% ipython --no-banner

In [1]: import numpy as np

In [2]: import numpy.linalg as la

In [3]: np.set_printoptions(precision=1, suppress=True, linewidth=140, floatmode="fixed")

In [4]: def rd(a):
   ...:     return np.round(a, 1) + 0
   ...: 

In [5]: rng = np.random.default_rng(65)

In [6]: m1 = np.array([[1, -3, -3, -2, 1, -1],
   ...:     [-3, 2, 2, 0, 3, -3],
   ...:     [3, 0, -1, -3, 3, 1],
   ...:     [-2, 0, -1, 0, 1, -1]]) * (rng.random((4, 6)) < 0.3)

In [7]: m1
Out[7]: 
array([[ 1,  0,  0, -2,  0,  0],
       [-3,  2,  2,  0,  0, -3],
       [ 0,  0,  0,  0,  0,  0],
       [ 0,  0,  0,  0,  1,  0]])

In [8]: U, sv, vt = la.svd(m1)

In [9]: rd(sv)
Out[9]: array([5.1, 2.1, 1.0, 0.0])

In [10]: other = U[:, :3] @ np.diag(sv[:3]) @ vt[:3]

In [11]: rd(la.norm(m1 - other, 2)), sv[3]
Out[11]: (np.float64(0.0), np.float64(0.0))

In [12]: rd(la.norm(m1 - other) / la.norm(m1))
Out[12]: np.float64(0.0)

In [13]: rd(np.abs(m1 - other).max())
Out[13]: np.float64(0.0)

In [14]: np.allclose(m1[:-1].T @ la.lstsq(m1[:-1].T, m1[-1])[0], m1[-1])
Out[14]: False

In [15]: la.lstsq(m1[:-1].T, m1[-1])[2]
Out[15]: np.int32(2)

In [16]: rd(m1 @ la.pinv(m1) @ m1)
Out[16]: 
array([[ 1.0,  0.0,  0.0, -2.0,  0.0,  0.0],
       [-3.0,  2.0,  2.0,  0.0,  0.0, -3.0],
       [ 0.0,  0.0,  0.0,  0.0,  0.0,  0.0],
       [ 0.0,  0.0,  0.0,  0.0,  1.0,  0.0]])

In [17]: r0 = np.array([1, -2, -1])

In [18]: np.array([np.convolve(row, r0, "same") for row in m1])
Out[18]: 
array([[-2, -1, -2,  4,  2,  0],
       [ 8,  1, -6, -2, -3,  6],
       [ 0,  0,  0,  0,  0,  0],
       [ 0,  0,  0,  1, -2, -1]])

In [19]: np.cross(m1[3, :3], m1[2, :3])
Out[19]: array([0, 0, 0])

In [20]: np.polyval(r0, m1[3])
Out[20]: array([-1, -1, -1, -1, -2, -1])

In [21]: np.convolve(m1[3], r0)
Out[21]: array([ 0,  0,  0,  0,  1, -2, -1,  0])

In [22]: U, sv, vt = la.svd(m1)

In [23]: vecs = vt[:(sv > 1e-8).sum()]

In [24]: x0 = m1[0] + 4 * m1[2] + rng.integers(2) * np.eye(6)[0]

In [25]: x0
Out[25]: array([ 1.0,  0.0,  0.0, -2.0,  0.0,  0.0])

In [26]: la.matrix_rank(np.vstack([m1, x0]))
Out[26]: np.int64(3)

In [27]: rd(np.diag(vecs.T @ vecs))
Out[27]: array([0.4, 0.2, 0.2, 0.9, 1.0, 0.4])

In [28]: x0 = np.array([1, 0, 2, 0, -1, 1])

In [29]: a = np.maximum(m1 @ x0, 0)

In [30]: rd(np.tanh(m1 @ x0))
Out[30]: array([ 0.8, -1.0,  0.0, -0.8])

In [31]: m1.T @ a
Out[31]: array([ 1,  0,  0, -2,  0,  0])

In [32]: m1 * (a > 1e-9)[:, None]
Out[32]: 
array([[ 1,  0,  0, -2,  0,  0],
       [ 0,  0,  0,  0,  0,  0],
       [ 0,  0,  0,  0,  0,  0],
       [ 0,  0,  0,  0,  0,  0]])

In [33]: a
Out[33]: array([1, 0, 0, 0])

In [34]: np.flatnonzero(a > 1e-9)
Out[34]: array([0])

In [35]: W0 = np.load("w.npy")

In [36]: W0
Out[36]: 
array([[ -1,  -1,  -1,  -1,  -1,  -1,  -1,  -1,  -1,  -1,  -1,  -1,  -1,  -1],
       [ -1,  -2,  -2,  -2,  -2,  -2,  -2,  -2,  -2,  -2,  -2,  -2,  -2,  -2],
       [ -1,  -2,  -3,  -3,  -3,  -3,  -3,  -3,  -3,  -3,  -3,  -3,  -3,  -3],
       [ -1,  -2,  -3,  -4,  -4,  -4,  -4,  -4,  -4,  -4,  -4,  -4,  -4,  -4],
       [ -1,  -2,  -3,  -4,  -5,  -5,  -5,  -5,  -5,  -5,  -5,  -5,  -5,  -5],
       [ -1,  -2,  -3,  -4,  -5,  -6,  -6,  -6,  -6,  -6,  -6,  -6,  -6,  -6],
       [ -1,  -2,  -3,  -4,  -5,  -6,  -7,  -7,  -7,  -7,  -7,  -7,  -7,  -7],
       [ -1,  -2,  -3,  -4,  -5,  -6,  -7,  -8,  -8,  -8,  -8,  -8,  -8,  -8],
       [ -1,  -2,  -3,  -4,  -5,  -6,  -7,  -8,  -9,  -9,  -9,  -9,  -9,  -9],
       [ -1,  -2,  -3,  -4,  -5,  -6,  -7,  -8,  -9, -10, -10, -10, -10, -10],
       [ -1,  -2,  -3,  -4,  -5,  -6,  -7,  -8,  -9, -10, -11, -11, -11, -11],
       [ -1,  -2,  -3,  -4,  -5,  -6,  -7,  -8,  -9, -10, -11, -12, -12, -12],
       [ -1,  -2,  -3,  -4,  -5,  -6,  -7,  -8,  -9, -10, -11, -12, -13, -13],
       [ -1,  -2,  -3,  -4,  -5,  -6,  -7,  -8,  -9, -10, -11, -12, -13, -14]])

In [37]: w, vecs = la.eigh(W0)

In [38]: x0 = np.array([-1, -2, 2, -3, -2, 1, 1, -1, -3, -3, 0, 1, 1, 0])

In [39]: rd(x0 @ W0 @ x0 / (x0 @ x0)), rd(w[0]), rd(w[-1])
Out[39]: (np.float64(-7.7), np.float64(-85.3), np.float64(-0.3))

In [40]: np.abs(W0).sum(axis=1).max(), rd(np.abs(w).max())
Out[40]: (np.int64(105), np.float64(85.3))

In [41]: rd(la.eigvalsh(W0[1:, 1:]))
Out[41]: array([-85.2,  -9.4,  -3.4,  -1.7,  -1.1,  -0.7,  -0.6,  -0.4,  -0.4,  -0.3,  -0.3,  -0.3,  -0.3])

In [42]: x0 @ W0 @ x0
Out[42]: np.int64(-346)
